$ python -q
>>> import numpy as np
>>> import numpy.linalg as la
>>> np.set_printoptions(suppress=True, linewidth=200)
>>> def tidy(a):
...     return np.round(a, 4) + 0
... 
>>> E = np.loadtxt("sample19.csv", delimiter=",")
>>> print(E)
[[ 0.  0.  0.  0.  0.  0.  0.  0.  0.  3.  2.  5.]
 [ 0.  0.  0.  0.  0.  0.  0.  0.  0.  0.  0.  0.]
 [ 8.  7.  7.  9.  5.  5.  0.  8.  8.  3.  7.  5.]
 [ 1.  0.  0.  0.  0.  1.  0.  0.  0.  1.  2.  2.]
 [ 0.  0.  0.  0.  0.  0.  0.  0.  0.  1.  0.  2.]
 [12. 11. 13. 12. 10.  8.  0. 11. 16.  7. 12. 11.]
 [ 3.  2.  0.  6.  0.  1.  0.  5.  0.  0.  0.  0.]
 [ 1.  0.  1.  0.  3.  2.  0.  0.  3.  5.  5.  8.]
 [ 0.  0.  0.  0.  0.  0.  0.  0.  0.  0.  0.  0.]
 [ 2.  1.  3.  0.  5.  3.  0.  0.  6.  7.  7. 11.]
 [ 2.  1.  0.  6.  0.  0.  0.  5.  0.  0.  0.  0.]
 [ 3.  2.  0.  6.  0.  1.  0.  5.  0.  0.  0.  0.]
 [ 3.  2.  1.  3.  1.  2.  0.  2.  1.  1.  3.  2.]
 [ 6.  5.  3.  9.  1.  3.  0.  8.  2.  0.  3.  0.]
 [ 2.  1.  1.  0.  2.  2.  0.  0.  2.  3.  4.  5.]
 [ 1.  0.  0.  3.  0.  0.  0.  2.  0.  0.  0.  0.]
 [ 5.  4.  1.  9.  0.  2.  0.  8.  0.  0.  1.  0.]
 [ 4.  3.  1.  6.  0.  2.  0.  5.  0.  0.  2.  0.]]
>>> # rank 11
>>> print(np.allclose(E[:-1].T @ la.lstsq(E[:-1].T, E[-1])[0], E[-1]))
True
>>> print(np.unique(E.round(6), axis=0).shape)
(16, 12)
>>> print(tidy(np.trace(la.pinv(E) @ E)))
11.0
>>> F = np.loadtxt("out18.csv", delimiter=",")
>>> print(F)
[[ -6.  -3.  -4.  -2.  -8.   8.]
 [ -1.  -3.   2. -10.  -1.  16.]
 [  2.  -5.  -3.  -5.   8.   7.]
 [  8.  -2.  -8. -11.   3.   2.]
 [  4.   3.  -4. -19.  -6.  -4.]
 [ 11.  11.  -4. -21.  -5. -11.]
 [ 20.  18. -12. -13. -12. -11.]
 [ 25.  10. -13. -10. -11.  -9.]
 [ 33.  12. -14.  -6. -16. -11.]
 [ 27.   7. -21.   2. -22. -18.]
 [ 26.  10. -20.   2. -23.  -9.]
 [ 34.   9. -21.   8. -26.  -7.]
 [ 38.   9. -23.   9. -20. -11.]
 [ 44.  13. -24.   3. -29. -17.]
 [ 41.  22. -30.  12. -33. -18.]
 [ 50.  20. -32.   3. -37. -15.]
 [ 56.  25. -28.  -1. -28. -17.]
 [ 61.  31. -29.  -5. -23. -26.]
 [ 53.  25. -35.  -8. -24. -29.]
 [ 57.  34. -27.  -7. -20. -21.]
 [ 60.  31. -25.   0. -20. -27.]
 [ 52.  23. -25.  -1. -25. -33.]
 [ 60.  31. -24.   2. -16. -38.]
 [ 68.  24. -25.  -7. -10. -31.]
 [ 70.  31. -20.  -9.  -1. -32.]
 [ 71.  22. -17. -14.   1. -41.]
 [ 67.  26.  -9. -12.  -6. -43.]
 [ 61.  35.  -5. -15.   2. -37.]
 [ 55.  36.  -7. -21.  -7. -33.]
 [ 48.  31.  -8. -20.  -4. -31.]
 [ 49.  37.  -8. -26. -11. -35.]
 [ 51.  40.  -8. -22. -14. -28.]
 [ 56.  33.  -8. -31. -20. -22.]
 [ 61.  33. -17. -24. -12. -17.]
 [ 52.  34. -13. -33.  -9. -15.]
 [ 53.  36. -15. -25.  -4. -18.]
 [ 57.  39. -22. -16.  -9. -25.]
 [ 50.  31. -31.  -9.  -5. -20.]
 [ 45.  38. -31. -12.   0. -16.]
 [ 37.  30. -31. -19.   2.  -9.]
 [ 30.  29. -28. -24.   7.  -8.]
 [ 37.  20. -20. -17.   9.  -5.]
 [ 29.  24. -22. -23.  13. -13.]
 [ 22.  22. -14. -18.  12.  -4.]
 [ 30.  19.  -7. -25.   3.   2.]]
>>> other = F[0, 0] * F[1:] - np.outer(F[1:, 0], F[0])
>>> print(other)
[[   0.   15.  -16.   58.   -2.  -88.]
 [   0.   36.   26.   34.  -32.  -58.]
 [   0.   36.   80.   82.   46.  -76.]
 [   0.   -6.   40.  122.   68.   -8.]
 [   0.  -33.   68.  148.  118.  -22.]
 [   0.  -48.  152.  118.  232.  -94.]
 [   0.   15.  178.  110.  266. -146.]
 [   0.   27.  216.  102.  360. -198.]
 [   0.   39.  234.   42.  348. -108.]
 [   0.   18.  224.   40.  346. -154.]
 [   0.   48.  262.   20.  428. -230.]
 [   0.   60.  290.   22.  424. -238.]
 [   0.   54.  320.   70.  526. -250.]
 [   0.   -9.  344.   10.  526. -220.]
 [   0.   30.  392.   82.  622. -310.]
 [   0.   18.  392.  118.  616. -346.]
 [   0.   -3.  418.  152.  626. -332.]
 [   0.    9.  422.  154.  568. -250.]
 [   0.  -33.  390.  156.  576. -330.]
 [   0.   -6.  390.  120.  600. -318.]
 [   0.   18.  358.  110.  566. -218.]
 [   0.   -6.  384.  108.  576. -252.]
 [   0.   60.  422.  178.  604. -358.]
 [   0.   24.  400.  194.  566. -368.]
 [   0.   81.  386.  226.  562. -322.]
 [   0.   45.  322.  206.  572. -278.]
 [   0.  -27.  274.  212.  476. -266.]
 [   0.  -51.  262.  236.  482. -242.]
 [   0.  -42.  240.  216.  408. -198.]
 [   0.  -75.  244.  254.  458. -182.]
 [   0.  -87.  252.  234.  492. -240.]
 [   0.  -30.  272.  298.  568. -316.]
 [   0.  -15.  346.  266.  560. -386.]
 [   0.  -48.  286.  302.  470. -326.]
 [   0.  -57.  302.  256.  448. -316.]
 [   0.  -63.  360.  210.  510. -306.]
 [   0.  -36.  386.  154.  430. -280.]
 [   0.  -93.  366.  162.  360. -264.]
 [   0.  -69.  334.  188.  284. -242.]
 [   0.  -84.  288.  204.  198. -192.]
 [   0.   -9.  268.  176.  242. -266.]
 [   0.  -57.  248.  196.  154. -154.]
 [   0.  -66.  172.  152.  104. -152.]
 [   0.  -24.  162.  210.  222. -252.]]
>>> print(la.matrix_rank(other), la.matrix_rank(F))
5 6
